>>> import numpy as np
>>> from numpy import linalg as LA
>>> np.set_printoptions(precision=2, suppress=True, linewidth=100)
>>> feats = np.loadtxt("arr.csv", delimiter=",")
>>> feats
array([[0., 1., 0., 0., 0., 0., 0., 0., 0.],
       [0., 0., 0., 0., 0., 0., 0., 1., 0.],
       [0., 0., 0., 1., 0., 0., 0., 0., 0.],
       [0., 0., 1., 0., 0., 0., 0., 0., 0.],
       [0., 0., 0., 0., 0., 0., 0., 0., 1.],
       [0., 0., 0., 0., 1., 0., 0., 0., 0.],
       [0., 0., 0., 0., 0., 1., 0., 0., 0.],
       [0., 0., 0., 0., 0., 0., 1., 0., 0.],
       [1., 0., 0., 0., 0., 0., 0., 0., 0.]])
>>> rng = np.random.default_rng(36)
>>> out = feats + rng.integers(-2, 3, (9, 1)) @ rng.integers(-2, 3, (1, 9))
>>> out
array([[-1.,  1.,  0., -2.,  0.,  0., -2.,  1.,  1.],
       [-2.,  0.,  0., -4.,  0.,  0., -4.,  3.,  2.],
       [ 0.,  0.,  0.,  1.,  0.,  0.,  0.,  0.,  0.],
       [-1.,  0.,  1., -2.,  0.,  0., -2.,  1.,  1.],
       [ 0.,  0.,  0.,  0.,  0.,  0.,  0.,  0.,  1.],
       [ 2.,  0.,  0.,  4.,  1.,  0.,  4., -2., -2.],
       [ 2.,  0.,  0.,  4.,  0.,  1.,  4., -2., -2.],
       [ 0.,  0.,  0.,  0.,  0.,  0.,  1.,  0.,  0.],
       [ 3.,  0.,  0.,  4.,  0.,  0.,  4., -2., -2.]])
>>> LA.matrix_rank(out - feats, tol=1e-8)
np.int64(1)
>>> np.abs(out - feats).sum(axis=1)
array([ 7., 14.,  0.,  7.,  0., 14., 14.,  0., 14.])
>>> np.round(LA.svd(out - feats, compute_uv=False), 2) + 0
array([14.07,  0.  ,  0.  ,  0.  ,  0.  ,  0.  ,  0.  ,  0.  ,  0.  ])
>>> z = rng.permutation(9)
>>> z
array([5, 3, 8, 2, 7, 1, 0, 4, 6])
>>> out = feats[z][:, z]
>>> round(float(LA.det(out)), 2), round(float(LA.det(feats[z])), 2)
(-1.0, 1.0)
>>> np.allclose(out, feats)
False
>>> np.sort(np.abs(LA.eigvals(out)))
array([1., 1., 1., 1., 1., 1., 1., 1., 1.])
>>> np.trace(out)
np.float64(0.0)
>>> O, r_ = LA.qr(feats)
>>> np.allclose(r_.T @ r_, feats.T @ feats)
True
>>> O
array([[ 0., -1.,  0.,  0.,  0.,  0.,  0.,  0.,  0.],
       [-0.,  0.,  0.,  0.,  0.,  0.,  0., -1.,  0.],
       [-0., -0.,  0., -1.,  0.,  0.,  0.,  0.,  0.],
       [-0., -0., -1.,  0.,  0.,  0.,  0.,  0.,  0.],
       [-0., -0., -0., -0.,  0.,  0.,  0.,  0.,  1.],
       [-0., -0., -0., -0., -1.,  0.,  0.,  0.,  0.],
       [-0., -0., -0., -0., -0., -1.,  0.,  0.,  0.],
       [-0., -0., -0., -0., -0., -0., -1.,  0.,  0.],
       [-1.,  0., -0., -0., -0., -0., -0.,  0.,  0.]])
>>> np.trace(O @ O.T)
np.float64(9.0)
>>> x = np.array([-5, 9, 0, 8, 7, 1, -1, 6, 3])
>>> rhs = feats @ x
>>> b, lr = np.zeros(9), 1 / LA.norm(feats, 2) ** 2
>>> for i in range(200):
...     b -= lr * feats.T @ (feats @ b - rhs)
...     if i % 50 == 0: print(i, round(LA.norm(feats @ b - rhs), 2))
... 
0 0.0
50 0.0
100 0.0
150 0.0
>>> b
array([-5.,  9.,  0.,  8.,  7.,  1., -1.,  6.,  3.])
>>> round(LA.cond(feats), 2)
np.float64(1.0)
>>> out = np.array([[-0.2, 0.9],
...     [-0.7, -1.3],
...     [0.7, -0.1],
...     [-1.9, -0.4],
...     [2.7, -0.2],
...     [0.3, 1.4]])
>>> cent = np.array([[0.5, -0.2, 1.5], [-0.5, -0.1, 0.9]])
>>> X = out @ cent
>>> X
array([[-0.55, -0.05,  0.51],
       [ 0.3 ,  0.27, -2.22],
       [ 0.4 , -0.13,  0.96],
       [-0.75,  0.42, -3.21],
       [ 1.45, -0.52,  3.87],
       [-0.55, -0.2 ,  1.71]])
>>> # null space of dimension 1
>>> round(float(LA.norm(X, 2) / LA.norm(X)), 2)
0.97
>>> [round(float(x), 2) for x in LA.svd(X, compute_uv=False)[:3]]
[6.02, 1.48, 0.0]
>>> LA.matrix_rank(X, rtol=0.1)
np.int64(2)
>>> np.argsort(-LA.norm(X, axis=0).round(6), kind="stable")[:3]
array([2, 0, 1])
>>> x = np.array([-2, 1, -3])
>>> a = np.maximum(X @ x, 0)
>>> np.maximum(X @ x, 0) - np.maximum(-X @ x, 0)
array([ -0.48,   6.33,  -3.81,  11.55, -15.03,  -4.23])
>>> np.tanh(X @ x)
array([-0.45,  1.  , -1.  ,  1.  , -1.  , -1.  ])
>>> a
array([ 0.  ,  6.33,  0.  , 11.55,  0.  ,  0.  ])
>>> data = np.loadtxt("x.csv", delimiter=",")
>>> data
array([[0., 0., 1., 1.],
       [0., 0., 0., 0.],
       [1., 0., 0., 1.],
       [1., 0., 1., 0.]])
>>> # rank 3
>>> ev, evecs = LA.eigh(data)
>>> x = np.array([-2, 1, -1, 2])
>>> LA.eigvalsh(data[1:, 1:])
array([-1.,  0.,  1.])
>>> x @ data @ x / (x @ x), round(ev[0], 2), ev[-1]
(np.float64(-0.8), np.float64(-1.0), np.float64(2.0))
>>> np.abs(data).sum(axis=1).max(), np.abs(ev).max()
(np.float64(2.0), np.float64(2.0))
>>> f = np.array([-1, 1, 2])
>>> np.polyval(f, data[0])
array([2., 2., 2., 2.])
>>> np.convolve(data[0], f)
array([ 0.,  0., -1.,  0.,  3.,  2.])
>>> arr = np.array([[1, 0, 0], [-1, 1, 0], [1, 1, 1]])
>>> # triangular
>>> LA.matrix_rank(arr - arr[0, 0] * np.eye(3))
np.int64(2)
>>> np.prod(np.diag(arr)), round(LA.det(arr), 2)
(np.int64(1), np.float64(1.0))
>>> arr @ arr
array([[ 1,  0,  0],
       [-2,  1,  0],
       [ 1,  2,  1]])
>>> np.sort(LA.eigvals(arr))
array([1., 1., 1.])
>>> f = np.array([-1, 2, 1])
>>> out = arr + np.outer(f, np.eye(3)[2])
>>> round(LA.det(out) / LA.det(arr), 2), round(float(1 + LA.solve(arr, f)[2]), 2)
(np.float64(2.0), 2.0)
>>> out
array([[ 1.,  0., -1.],
       [-1.,  1.,  2.],
       [ 1.,  1.,  2.]])
>>> proj = np.triu(np.array([[2, -1, 1], [1, 2, 0], [2, -2, -1]]), 1) + np.eye(3)
>>> out = proj @ arr @ LA.inv(proj)
>>> np.trace(out), np.trace(arr)
(np.float64(3.0), np.int64(3))
>>> LA.matrix_rank(out)
np.int64(3)
>>> out
array([[ 3.,  3., -2.],
       [-1.,  0.,  1.],
       [ 1.,  2.,  0.]])
>>> out = np.array([[3], [-2], [-4], [-4], [1], [2], [-2]])
>>> cent = np.array([[3, 3, 5]])
>>> W0 = out @ cent + 0.3 * rng.normal(size=(7, 3))
>>> W0
array([[  9.49,   8.76,  14.76],
       [ -6.39,  -5.91,  -9.97],
       [-12.23, -12.05, -19.94],
       [-12.12, -12.31, -20.09],
       [  3.06,   2.71,   4.82],
       [  6.18,   6.32,  10.23],
       [ -5.92,  -5.66, -10.13]])
>>> z = rng.permutation(3)
>>> out = W0[:, z] * rng.choice([-1, 1], 3)
>>> out
array([[  9.49, -14.76,   8.76],
       [ -6.39,   9.97,  -5.91],
       [-12.23,  19.94, -12.05],
       [-12.12,  20.09, -12.31],
       [  3.06,  -4.82,   2.71],
       [  6.18, -10.23,   6.32],
       [ -5.92,  10.13,  -5.66]])
>>> Uu, _, vt = LA.svd(W0.T @ out)
>>> np.round(Uu @ vt, 2) + 0
array([[ 1.,  0.,  0.],
       [ 0.,  0.,  1.],
       [ 0., -1.,  0.]])
>>> proj = np.triu(np.array([[1, 0, 1, 0], [0, 1, 3, 0], [0, -2, -1, 3], [0, 0, 1, 1]]), 1) + np.eye(4)
>>> out = proj @ data @ LA.inv(proj)
>>> np.poly(out)
array([ 1.,  0., -3., -2.,  0.])
>>> LA.matrix_rank(out)
np.int64(3)
>>> Uu, sv, vt = LA.svd(W0)
>>> sv
array([48.43,  0.63,  0.44])
>>> np.argmax(sv[:-1] / (sv[1:] + 1e-6)) + 1
np.int64(1)
>>> out = Uu[:, :1] @ np.diag(sv[:1]) @ vt[:1]
>>> round(float(np.abs(W0 - out).max()), 2)
0.35
>>> round(float(LA.norm(W0 - out) / LA.norm(W0)), 2)
0.02
>>> O, evecs = LA.qr(W0[:, :1])[0], LA.qr(W0[:, 1:])[0]
>>> sv = LA.svd(O.T @ evecs, compute_uv=False)
>>> (sv > 0.9).sum()
np.int64(1)
>>> sv
array([1.])
>>> A = np.loadtxt("data.csv", delimiter=",")
>>> A
array([[0.5 , 0.  , 0.  , 0.  , 0.  , 0.  , 0.  , 0.5 ],
       [0.33, 0.33, 0.  , 0.  , 0.  , 0.  , 0.  , 0.33],
       [0.33, 0.  , 0.33, 0.  , 0.  , 0.  , 0.33, 0.  ],
       [0.  , 0.  , 0.  , 0.5 , 0.25, 0.  , 0.25, 0.  ],
       [0.  , 0.  , 0.  , 0.25, 0.5 , 0.  , 0.25, 0.  ],
       [0.  , 0.33, 0.  , 0.  , 0.33, 0.33, 0.  , 0.  ],
       [0.  , 0.  , 0.33, 0.  , 0.  , 0.  , 0.33, 0.33],
       [0.  , 0.  , 0.  , 0.  , 0.  , 0.5 , 0.  , 0.5 ]])
>>> A - A[0]
array([[ 0.  ,  0.  ,  0.  ,  0.  ,  0.  ,  0.  ,  0.  ,  0.  ],
       [-0.17,  0.33,  0.  ,  0.  ,  0.  ,  0.  ,  0.  , -0.17],
       [-0.17,  0.  ,  0.33,  0.  ,  0.  ,  0.  ,  0.33, -0.5 ],
       [-0.5 ,  0.  ,  0.  ,  0.5 ,  0.25,  0.  ,  0.25, -0.5 ],
       [-0.5 ,  0.  ,  0.  ,  0.25,  0.5 ,  0.  ,  0.25, -0.5 ],
       [-0.5 ,  0.33,  0.  ,  0.  ,  0.33,  0.33,  0.  , -0.5 ],
       [-0.5 ,  0.  ,  0.33,  0.  ,  0.  ,  0.  ,  0.33, -0.17],
       [-0.5 ,  0.  ,  0.  ,  0.  ,  0.  ,  0.5 ,  0.  ,  0.  ]])
>>> A.shape
(8, 8)
>>> np.round(LA.norm(A), 2)
np.float64(1.76)
>>> A[:, 8]
Traceback (most recent call last):
  File "<python-input-96>", line 1, in <module>
    A[:, 8]
    ~^^^^^^
IndexError: index 8 is out of bounds for axis 1 with size 8
>>> ev, evecs = LA.eig(arr)
>>> np.sort(LA.eigvals(arr @ arr))
array([1., 1., 1.])
>>> np.prod(ev)
np.float64(1.0)
>>> ev
array([1., 1., 1.])
>>> arr @ evecs[:, 0] - ev[0] * evecs[:, 0]
array([0., 0., 0.])
>>> np.sort(LA.eigvals(arr.T))
array([1., 1., 1.])
>>> np.sort(np.abs(LA.eigvals(arr)))
array([1., 1., 1.])
>>> LA.determinant(arr)
Traceback (most recent call last):
  File "<python-input-104>", line 1, in <module>
    LA.determinant(arr)
    ^^^^^^^^^^^^^^
AttributeError: module 'numpy.linalg' has no attribute 'determinant'
